$ python -q
>>> import numpy as np
>>> np.set_printoptions(precision=3, suppress=True, linewidth=100)
>>> Y = np.array([[2, 1, 2, 0, 0, 1, 1, 0, 2, 2, 2, 2, 1, 1],
...     [2, 2, 0, 0, 1, 1, 2, 1, 0, 1, 0, 1, 2, 2],
...     [0, 2, 1, 1, 2, 0, 2, 2, 0, 1, 0, 0, 1, 2],
...     [1, 2, 0, 1, 0, 1, 2, 0, 2, 1, 0, 2, 0, 0],
...     [1, 2, 1, 2, 1, 2, 0, 2, 0, 2, 0, 2, 1, 2],
...     [0, 1, 2, 2, 1, 2, 1, 0, 1, 0, 1, 1, 0, 2],
...     [0, 0, 0, 2, 0, 1, 2, 1, 2, 0, 2, 0, 2, 0],
...     [1, 0, 1, 1, 1, 1, 0, 2, 1, 2, 1, 1, 1, 1],
...     [1, 0, 1, 0, 1, 1, 2, 1, 2, 0, 0, 2, 0, 1],
...     [1, 1, 0, 2, 0, 1, 1, 0, 1, 0, 2, 2, 2, 2],
...     [0, 0, 2, 0, 1, 2, 2, 0, 1, 1, 1, 0, 0, 2],
...     [0, 2, 0, 1, 0, 2, 0, 0, 2, 1, 0, 2, 1, 1],
...     [2, 0, 0, 1, 1, 0, 0, 0, 2, 1, 1, 0, 1, 2],
...     [2, 1, 2, 2, 2, 1, 1, 0, 0, 0, 1, 1, 1, 2]])
>>> mat = np.triu(Y)
>>> mat
array([[2, 1, 2, 0, 0, 1, 1, 0, 2, 2, 2, 2, 1, 1],
       [0, 2, 0, 0, 1, 1, 2, 1, 0, 1, 0, 1, 2, 2],
       [0, 0, 1, 1, 2, 0, 2, 2, 0, 1, 0, 0, 1, 2],
       [0, 0, 0, 1, 0, 1, 2, 0, 2, 1, 0, 2, 0, 0],
       [0, 0, 0, 0, 1, 2, 0, 2, 0, 2, 0, 2, 1, 2],
       [0, 0, 0, 0, 0, 2, 1, 0, 1, 0, 1, 1, 0, 2],
       [0, 0, 0, 0, 0, 0, 2, 1, 2, 0, 2, 0, 2, 0],
       [0, 0, 0, 0, 0, 0, 0, 2, 1, 2, 1, 1, 1, 1],
       [0, 0, 0, 0, 0, 0, 0, 0, 2, 0, 0, 2, 0, 1],
       [0, 0, 0, 0, 0, 0, 0, 0, 0, 0, 2, 2, 2, 2],
       [0, 0, 0, 0, 0, 0, 0, 0, 0, 0, 1, 0, 0, 2],
       [0, 0, 0, 0, 0, 0, 0, 0, 0, 0, 0, 2, 1, 1],
       [0, 0, 0, 0, 0, 0, 0, 0, 0, 0, 0, 0, 1, 2],
       [0, 0, 0, 0, 0, 0, 0, 0, 0, 0, 0, 0, 0, 2]])
>>> # null space of dimension 1
>>> np.argsort(-np.linalg.norm(mat, axis=0).round(6), kind="stable")[:3]
array([13, 11,  6])
>>> np.linalg.cond(mat) > 100
np.True_
>>> round(np.linalg.norm(mat, 2) / np.linalg.norm(mat), 3)
np.float64(0.735)
>>> np.linalg.matrix_rank(mat, rtol=0.1)
np.int64(10)
